% ipython --no-banner

In [1]: import numpy as np

In [2]: import numpy.linalg as la

In [3]: np.set_printoptions(suppress=True, linewidth=120)

In [4]: feats = np.array([[0, 2, 2, 3, 2, 0, 0],
   ...:     [0, 0, 2, 2, 3, 2, 0],
   ...:     [0, 0, 0, 2, 2, 3, 2],
   ...:     [2, 0, 0, 0, 2, 2, 3],
   ...:     [3, 2, 0, 0, 0, 2, 2],
   ...:     [2, 3, 2, 0, 0, 0, 2],
   ...:     [2, 2, 3, 2, 0, 0, 0]])

In [5]: Y = np.array([[0, 2], [0, 4], [2, 0], [1, 2], [2, 2], [4, 1], [3, 0]])

In [6]: print(la.matrix_rank(np.vstack([feats, Y.T])))
7

In [7]: print(Y.T @ feats.T)
[[11 20 24 21 14 10  8]
 [18 12 11 10 16 16 16]]

In [8]: Y = np.array([[1, 1], [1, 2], [2, 0], [-1, 0], [1, -1], [0, -2]])

In [9]: W2 = np.array([[2, 3, 1], [2, 0, 2]])

In [10]: rng = np.random.default_rng(17)

In [11]: M = Y @ W2 + 0.05 * rng.normal(size=(6, 3))

In [12]: print(M.round(2))
[[ 4.06  3.02  2.97]
 [ 5.94  2.91  5.  ]
 [ 3.96  5.96  1.99]
 [-2.   -3.11 -0.95]
 [-0.1   3.09 -0.97]
 [-4.02  0.07 -4.  ]]

In [13]: def softmax(z):
    ...:     e = np.exp(z - z.max(axis=-1, keepdims=True))
    ...:     return e / e.sum(axis=-1, keepdims=True)
    ...: 

In [14]: print(np.round(softmax(10 * M[0]), 2) + 0)
[1. 0. 0.]

In [15]: print(np.round(softmax(M).sum(axis=1), 2))
[1. 1. 1. 1. 1. 1.]

In [16]: print(np.round(softmax(M[0]), 2))
[0.59 0.21 0.2 ]

In [17]: att = M @ M.T / np.sqrt(3)

In [18]: print(np.round(softmax(att + np.triu(np.full(att.shape, -np.inf), 1)), 2) + 0)
[[1.   0.   0.   0.   0.   0.  ]
 [0.   1.   0.   0.   0.   0.  ]
 [0.   0.07 0.92 0.   0.   0.  ]
 [0.   0.   0.   1.   0.   0.  ]
 [0.   0.   0.96 0.   0.04 0.  ]
 [0.   0.   0.   0.   0.   1.  ]]

In [19]: print(np.round(softmax(att), 2) + 0)
[[0.   0.99 0.01 0.   0.   0.  ]
 [0.   1.   0.   0.   0.   0.  ]
 [0.   0.07 0.92 0.   0.   0.  ]
 [0.   0.   0.   0.85 0.   0.15]
 [0.   0.   0.96 0.   0.04 0.  ]
 [0.   0.   0.   0.   0.   1.  ]]

In [20]: print(softmax(att).round(6).argmax(axis=1))
[1 1 2 3 2 5]

In [21]: J = np.array([[8.0, 0.0, -2.0, 2.0, -2.0, 2.0],
    ...:     [0.0, 4.0, 0.0, 0.0, 0.0, 0.0],
    ...:     [-2.0, 0.0, 5.0, -1.0, 1.0, -1.0],
    ...:     [2.0, 0.0, -1.0, 5.0, -1.0, 1.0],
    ...:     [-2.0, 0.0, 1.0, -1.0, 5.0, -1.0],
    ...:     [2.0, 0.0, -1.0, 1.0, -1.0, 5.0]])

In [22]: print(J)
[[ 8.  0. -2.  2. -2.  2.]
 [ 0.  4.  0.  0.  0.  0.]
 [-2.  0.  5. -1.  1. -1.]
 [ 2.  0. -1.  5. -1.  1.]
 [-2.  0.  1. -1.  5. -1.]
 [ 2.  0. -1.  1. -1.  5.]]

In [23]: # equal to its transpose

In [24]: Y = J / np.sqrt((J ** 2).mean(axis=1, keepdims=True))

In [25]: print(np.round(J - J.mean(axis=1, keepdims=True), 2))
[[ 6.67 -1.33 -3.33  0.67 -3.33  0.67]
 [-0.67  3.33 -0.67 -0.67 -0.67 -0.67]
 [-2.33 -0.33  4.67 -1.33  0.67 -1.33]
 [ 1.   -1.   -2.    4.   -2.    0.  ]
 [-2.33 -0.33  0.67 -1.33  4.67 -1.33]
 [ 1.   -1.   -2.    0.   -2.    4.  ]]

In [26]: print(Y[2].round(2))
[-0.87  0.    2.17 -0.43  0.43 -0.43]

In [27]: print(la.matrix_rank(Y) == la.matrix_rank(J))
True

In [28]: Y = np.array([[-1, -3, 1, 2, 4, 0],
    ...:     [2, -5, -1, 4, 1, -4],
    ...:     [-4, 0, 3, 3, -4, 5],
    ...:     [-1, -4, -5, -4, 2, 5],
    ...:     [1, -2, 0, -3, -2, -1],
    ...:     [-1, 5, -2, 1, -3, 1]])

In [29]: m1 = Y - Y.T

In [30]: print(m1)
[[ 0 -5  5  3  3  1]
 [ 5  0 -1  8  3 -9]
 [-5  1  0  8 -4  7]
 [-3 -8 -8  0  5  4]
 [-3 -3  4 -5  0  2]
 [-1  9 -7 -4 -2  0]]

In [31]: t = np.radians(18)

In [32]: R = np.eye(6)

In [33]: R[0, 0] = R[2, 2] = np.cos(t)

In [34]: R[0, 2], R[2, 0] = -np.sin(t), np.sin(t)

In [35]: print(R.round(2))
[[ 0.95  0.   -0.31  0.    0.    0.  ]
 [ 0.    1.    0.    0.    0.    0.  ]
 [ 0.31  0.    0.95  0.    0.    0.  ]
 [ 0.    0.    0.    1.    0.    0.  ]
 [ 0.    0.    0.    0.    1.    0.  ]
 [ 0.    0.    0.    0.    0.    1.  ]]

In [36]: Y = m1 @ R.T

In [37]: print(Y.round(2))
[[-1.55 -5.    4.76  3.    3.    1.  ]
 [ 5.06  0.    0.59  8.    3.   -9.  ]
 [-4.76  1.   -1.55  8.   -4.    7.  ]
 [-0.38 -8.   -8.54  0.    5.    4.  ]
 [-4.09 -3.    2.88 -5.    0.    2.  ]
 [ 1.21  9.   -6.97 -4.   -2.    0.  ]]

In [38]: print(np.round(la.det(R), 2), round(np.trace(R), 2))
1.0 5.9

In [39]: print(np.round(la.svd(m1, compute_uv=False), 2), np.round(la.svd(Y, compute_uv=False), 2))
[15.63 15.63 12.25 12.25  1.86  1.86] [15.63 15.63 12.25 12.25  1.86  1.86]
